% python3 -q
>>> import numpy as np
>>> from numpy import linalg as LA
>>> np.set_printoptions(suppress=True, linewidth=160)
>>> mat = np.load("mat.npy")
>>> print(mat.round(2))
[[ 40.57  63.42  -2.81 -29.48  52.82  16.26   9.09  68.3   22.84 -48.98   5.08]
 [ 35.01  55.02  -1.63 -25.27  45.83  14.     8.71  60.13  17.7  -41.31   3.23]
 [ 32.57  51.35  -1.14 -23.45  42.79  13.03   8.53  56.53  15.51 -38.     2.46]
 [ 32.13  50.69  -1.06 -23.13  42.24  12.85   8.5   55.88  15.12 -37.4    2.32]
 [ 30.86  48.79  -0.81 -22.19  40.67  12.36   8.4   54.01  14.01 -35.69   1.93]
 [ 25.31  40.55   0.16 -18.18  33.84  10.24   7.98  45.81   9.31 -28.33   0.35]
 [ 22.29  36.11   0.64 -16.05  30.18   9.12   7.73  41.34   6.89 -24.42  -0.44]
 [ 20.32  33.22   0.92 -14.68  27.79   8.41   7.56  38.4    5.37 -21.9   -0.91]
 [ 12.14  21.37   1.8   -9.22  18.04   5.62   6.73  26.05  -0.28 -11.84  -2.49]
 [ 11.55  20.52   1.84  -8.84  17.34   5.43   6.66  25.14  -0.63 -11.15  -2.57]
 [  6.92  13.88   2.    -5.95  11.9    3.98   5.99  17.87  -3.04  -5.91  -3.  ]
 [  6.2   12.85   1.99  -5.51  11.06   3.76   5.85  16.7   -3.33  -5.14  -3.03]
 [  5.57  11.94   1.98  -5.13  10.31   3.57   5.73  15.67  -3.57  -4.47  -3.03]
 [  5.2   11.4    1.97  -4.91   9.88   3.46   5.65  15.05  -3.7   -4.08  -3.03]
 [  4.19   9.94   1.91  -4.31   8.68   3.15   5.42  13.36  -4.    -3.05  -3.  ]
 [  3.83   9.43   1.89  -4.1    8.26   3.05   5.33  12.75  -4.09  -2.7   -2.97]
 [  2.43   7.35   1.73  -3.28   6.56   2.62   4.92  10.26  -4.31  -1.36  -2.81]
 [  2.35   7.23   1.72  -3.23   6.46   2.6    4.89  10.11  -4.32  -1.28  -2.8 ]
 [  1.89   6.53   1.65  -2.96   5.88   2.45   4.72   9.25  -4.33  -0.87  -2.71]
 [  1.32   5.64   1.54  -2.61   5.15   2.27   4.48   8.12  -4.28  -0.37  -2.57]
 [ -0.53   2.15   0.79  -1.27   2.19   1.39   2.89   3.37  -3.03   0.88  -1.49]
 [ -0.35   0.34   0.11  -0.3    0.4    0.38   0.71   0.52  -0.67   0.31  -0.27]
 [ -0.25   0.22   0.07  -0.21   0.27   0.26   0.48   0.34  -0.44   0.21  -0.17]
 [  0.12  -0.09  -0.02   0.09  -0.11  -0.11  -0.2   -0.13   0.18  -0.09   0.06]
 [  0.16  -0.12  -0.03   0.13  -0.15  -0.16  -0.28  -0.18   0.24  -0.12   0.09]
 [  0.27  -0.2   -0.04   0.21  -0.26  -0.27  -0.46  -0.29   0.39  -0.2    0.14]
 [  0.34  -0.25  -0.05   0.27  -0.32  -0.33  -0.58  -0.36   0.49  -0.25   0.17]
 [  0.36  -0.26  -0.05   0.28  -0.33  -0.35  -0.6   -0.37   0.5   -0.26   0.18]
 [  0.43  -0.31  -0.05   0.34  -0.4   -0.42  -0.72  -0.44   0.6   -0.31   0.21]
 [  0.62  -0.43  -0.06   0.48  -0.56  -0.6   -1.01  -0.59   0.81  -0.43   0.27]
 [  1.5   -0.96   0.01   1.18  -1.28  -1.44  -2.26  -1.19   1.57  -0.85   0.43]
 [  1.83  -1.17   0.08   1.47  -1.56  -1.77  -2.71  -1.38   1.77  -0.97   0.44]
 [  2.89  -1.91   0.38   2.49  -2.54  -2.91  -4.13  -1.98   2.18  -1.18   0.33]
 [  3.18  -2.14   0.49   2.79  -2.83  -3.23  -4.51  -2.13   2.23  -1.19   0.27]
 [  3.19  -2.15   0.5    2.81  -2.85  -3.25  -4.53  -2.14   2.24  -1.19   0.26]
 [  4.14  -3.02   0.95   3.93  -3.92  -4.44  -5.82  -2.72   2.23  -1.1   -0.06]
 [  4.92  -3.87   1.42   4.99  -4.95  -5.52  -6.92  -3.24   2.03  -0.86  -0.45]
 [  5.1   -4.09   1.55   5.26  -5.21  -5.79  -7.18  -3.38   1.96  -0.78  -0.56]
 [  6.2   -5.64   2.43   7.1   -7.01  -7.59  -8.84  -4.29   1.26  -0.08  -1.36]
 [  6.41  -5.97   2.61   7.48  -7.39  -7.96  -9.17  -4.49   1.09   0.09  -1.54]
 [  7.54  -8.13   3.84   9.9   -9.81 -10.25 -11.09  -5.74  -0.23   1.36  -2.76]
 [  7.68  -8.45   4.02  10.24 -10.15 -10.57 -11.35  -5.93  -0.44   1.56  -2.94]
 [  8.36 -10.11   4.95  12.02 -11.96 -12.2  -12.64  -6.89  -1.6    2.66  -3.89]
 [  9.09 -12.29   6.16  14.3  -14.31 -14.27 -14.2   -8.17  -3.22   4.21  -5.17]
 [ 10.41 -17.83   9.17  19.87 -20.14 -19.19 -17.67 -11.45  -7.64   8.45  -8.43]
 [ 11.48 -25.63  13.27  27.36 -28.16 -25.63 -21.85 -16.15 -14.27  14.84 -13.03]
 [ 11.86 -30.85  15.96  32.24 -33.45 -29.74 -24.38 -19.35 -18.84  19.29 -16.09]
 [ 11.77 -53.15  27.05  52.26 -55.65 -46.19 -33.74 -33.32 -38.95  39.05 -29.  ]
 [ 10.81 -67.32  33.88  64.57 -69.54 -56.09 -38.97 -42.39 -51.98  51.99 -37.08]]
>>> print(LA.cond(mat) > 100)
True
